$ python3 -q
>>> import numpy as np
>>> from numpy import linalg as LA
>>> np.set_printoptions(precision=3, suppress=True, linewidth=100, floatmode="fixed")
>>> rng = np.random.default_rng(357179)
>>> F = rng.normal(size=(19, 3))
>>> F = 20 * F / LA.norm(F, axis=1, keepdims=True)
>>> print(F)
[[-16.748  -3.102  10.482]
 [ -5.722 -17.358   8.121]
 [ -4.406   6.121 -18.524]
 [ -7.964   6.890  17.003]
 [-16.143  -9.172  -7.435]
 [ -3.758 -19.095   4.611]
 [ -7.652 -17.002   7.237]
 [ 19.468   2.580   3.788]
 [  2.542  -9.767 -17.267]
 [ 13.286  -9.882  11.217]
 [  2.029   9.619  17.417]
 [  4.193 -13.377 -14.264]
 [ 17.741  -9.176  -1.031]
 [  1.436 -16.687 -10.932]
 [ -3.057   7.409 -18.324]
 [  9.259  -3.979 -17.275]
 [ -4.972  -9.771 -16.728]
 [ -4.920 -15.418  11.750]
 [ 17.913  -8.617  -2.205]]
>>> def softmax(z):
...     e = np.exp(z - z.max(axis=-1, keepdims=True))
...     return e / e.sum(axis=-1, keepdims=True)
... 
>>> np.round(softmax(F[1] + 2), 3) + 0
array([0.000, 0.000, 1.000])
>>> np.round(softmax(F[1]), 3) + 0
array([0.000, 0.000, 1.000])
>>> att = F @ F.T / np.sqrt(3)
>>> softmax(att).round(6).argmax(axis=1)
array([ 0,  1,  2,  3,  4,  5,  6,  7,  8,  9, 10, 11, 12, 13, 14, 15, 16, 17, 18])
>>> hat = F @ LA.solve(F.T @ F, F.T)
>>> np.allclose(hat @ hat, hat)
True
>>> np.trace(hat)
np.float64(3.0)
>>> print(np.round(LA.eigvalsh(hat), 3) + 0)
[0.000 0.000 0.000 0.000 0.000 0.000 0.000 0.000 0.000 0.000 0.000 0.000 0.000 0.000 0.000 0.000
 1.000 1.000 1.000]
>>> dist = LA.norm(F[:, None] - F[None], axis=-1)
>>> print(dist[6].round(6).argsort(kind="stable")[:4])
[ 6  1  5 17]
>>> (dist + 1e9 * np.eye(19)).round(6).argmin(axis=1)
array([ 3,  6, 14, 10, 16,  1,  1, 18, 11, 12,  3,  8, 18, 11,  2,  8,  8,  1, 12])
>>> dist.mean(axis=1).argmax()
np.int64(10)
>>> dist.shape
(19, 19)
>>> A2 = np.c_[F[:, :2] @ np.array([[2, 2], [1, 2]]), np.array([-4, -5, 5, -4, -3, -2, 3, 4, -3, -5, 2, 2, -3, -2, 1, -5, 5, -4, 3])]
>>> print(A2)
[[-36.598 -39.700  -4.000]
 [-28.802 -46.160  -5.000]
 [ -2.691   3.430   5.000]
 [ -9.039  -2.149  -4.000]
 [-41.458 -50.629  -3.000]
 [-26.612 -45.707  -2.000]
 [-32.306 -49.308   3.000]
 [ 41.516  44.097   4.000]
 [ -4.682 -14.449  -3.000]
 [ 16.691   6.808  -5.000]
 [ 13.677  23.296   2.000]
 [ -4.991 -18.368   2.000]
 [ 26.306  17.130  -3.000]
 [-13.815 -30.501  -2.000]
 [  1.295   8.704   1.000]
 [ 14.539  10.559  -5.000]
 [-19.714 -29.485   5.000]
 [-25.259 -40.677  -4.000]
 [ 27.209  18.591   3.000]]
>>> print(np.round(LA.lstsq(F, A2[:, 0])[0], 3) + 0)
[2.000 1.000 0.000]
>>> np.round(LA.norm(A2 - F @ LA.lstsq(F, A2)[0], axis=0), 3) + 0
array([ 0.000,  0.000, 13.957])
>>> LA.matrix_rank(np.c_[F, A2])
np.int64(4)
>>> hat = A2 @ LA.solve(A2.T @ A2, A2.T)
>>> np.round(np.trace(hat), 3)
np.float64(3.0)
>>> np.allclose(hat @ hat, hat)
True
>>> LA.matrix_rank(np.eye(19) - hat)
np.int64(16)
>>> E = np.array([[0.0, -0.1, 0.0],
...     [0.5, -2.2, 0.4],
...     [1.6, 0.2, 0.8],
...     [-1.0, 2.1, 0.1],
...     [-0.7, 0.4, 0.8],
...     [1.2, -0.1, 0.8],
...     [1.3, 0.6, 0.1],
...     [-0.5, 1.6, -0.4],
...     [0.5, -1.6, -0.6],
...     [-0.2, 0.8, -0.5],
...     [0.6, 1.4, -0.8],
...     [0.4, 0.3, 0.0],
...     [0.6, 1.2, -0.3],
...     [0.4, -0.6, -1.1],
...     [1.0, 1.2, -1.2],
...     [-1.2, 0.3, 2.0],
...     [1.7, 0.5, -2.0],
...     [0.4, -0.8, -1.0],
...     [0.8, -0.7, 1.1],
...     [0.5, 1.2, 0.5],
...     [-0.2, 1.1, -0.9],
...     [-0.3, 1.1, 0.9]])
>>> E[:, 1] = 3 * E[:, 2] + 0.02 * rng.normal(size=22)
>>> E
array([[ 0.000, -0.015,  0.000],
       [ 0.500,  1.161,  0.400],
       [ 1.600,  2.428,  0.800],
       [-1.000,  0.286,  0.100],
       [-0.700,  2.441,  0.800],
       [ 1.200,  2.388,  0.800],
       [ 1.300,  0.264,  0.100],
       [-0.500, -1.191, -0.400],
       [ 0.500, -1.767, -0.600],
       [-0.200, -1.476, -0.500],
       [ 0.600, -2.410, -0.800],
       [ 0.400,  0.024,  0.000],
       [ 0.600, -0.877, -0.300],
       [ 0.400, -3.321, -1.100],
       [ 1.000, -3.603, -1.200],
       [-1.200,  5.990,  2.000],
       [ 1.700, -5.992, -2.000],
       [ 0.400, -2.991, -1.000],
       [ 0.800,  3.296,  1.100],
       [ 0.500,  1.513,  0.500],
       [-0.200, -2.707, -0.900],
       [-0.300,  2.652,  0.900]])
>>> [round(float(x), 3) for x in LA.svd(E, compute_uv=False)[:3]]
[13.592, 3.702, 0.034]
>>> np.argsort(-LA.norm(E, axis=0).round(6), kind="stable")[:3]
array([1, 2, 0])
>>> round(np.log10(LA.cond(E)))
3
>>> print(LA.cond(E) > 100)
True
>>> round(LA.norm(E, 2) / LA.norm(E), 3)
np.float64(0.965)
>>> dist = LA.norm(E[:, None] - E[None], axis=-1)
>>> LA.matrix_rank(dist ** 2)
np.int64(5)
>>> np.unravel_index(dist.round(6).argmax(), dist.shape)
(np.int64(15), np.int64(16))
>>> print(np.flatnonzero(dist[1] < dist.mean() / 2))
[ 0  1  2  5  6 11 19]
>>> dist.mean(axis=1).argmax()
np.int64(15)
>>> (dist + 1e9 * np.eye(22)).round(6).argmin(axis=1)
array([11, 19,  5,  0, 21,  2, 11,  9, 10,  7, 17,  0,  8, 17, 13, 18, 14, 13,  5,  1, 17,  4])
>>> Xc = E - E.mean(axis=1)
Traceback (most recent call last):
  File "<python-input-44>", line 1, in <module>
    Xc = E - E.mean(axis=1)
         ~~^~~~~~~~~~~~~~~~
ValueError: operands could not be broadcast together with shapes (22,3) (22,) 
>>> Xc = E - E.mean(axis=0)
>>> left, sigma, Vh = LA.svd(Xc, full_matrices=False)
>>> print((np.sign(left[:, 0]) == np.sign(left[0, 0])).astype(int))
[1 1 1 1 1 1 1 0 0 0 0 1 0 0 0 1 0 0 1 1 0 1]
>>> print(np.abs(Vh[0]).argmax())
1
>>> LA.matrix_rank(Xc)
np.int64(3)
>>> np.abs(left[:, 0]).argmax()
np.int64(15)
>>> A = np.loadtxt("arr.csv", delimiter=",")
>>> A
array([[0.000, 0.000, 0.000, 0.000],
       [0.000, 0.000, 0.000, 1.000],
       [0.000, 0.000, 0.000, 1.000],
       [0.000, 1.000, 1.000, 0.000]])
>>> # rows and columns are dependent
>>> w, V = LA.eigh(A)
>>> x = np.array([-1, 0, 0, -3])
>>> np.round(LA.eigvalsh(A[1:, 1:]), 3) + 0
array([-1.414,  0.000,  1.414])
>>> print((np.sign(V[:, -1].round(6)) == np.sign(V[0, -1].round(6))).astype(int))
[1 0 0 0]
>>> np.abs(A).sum(axis=1).max(), round(float(np.abs(w).max()), 3)
(np.float64(2.0), 1.414)
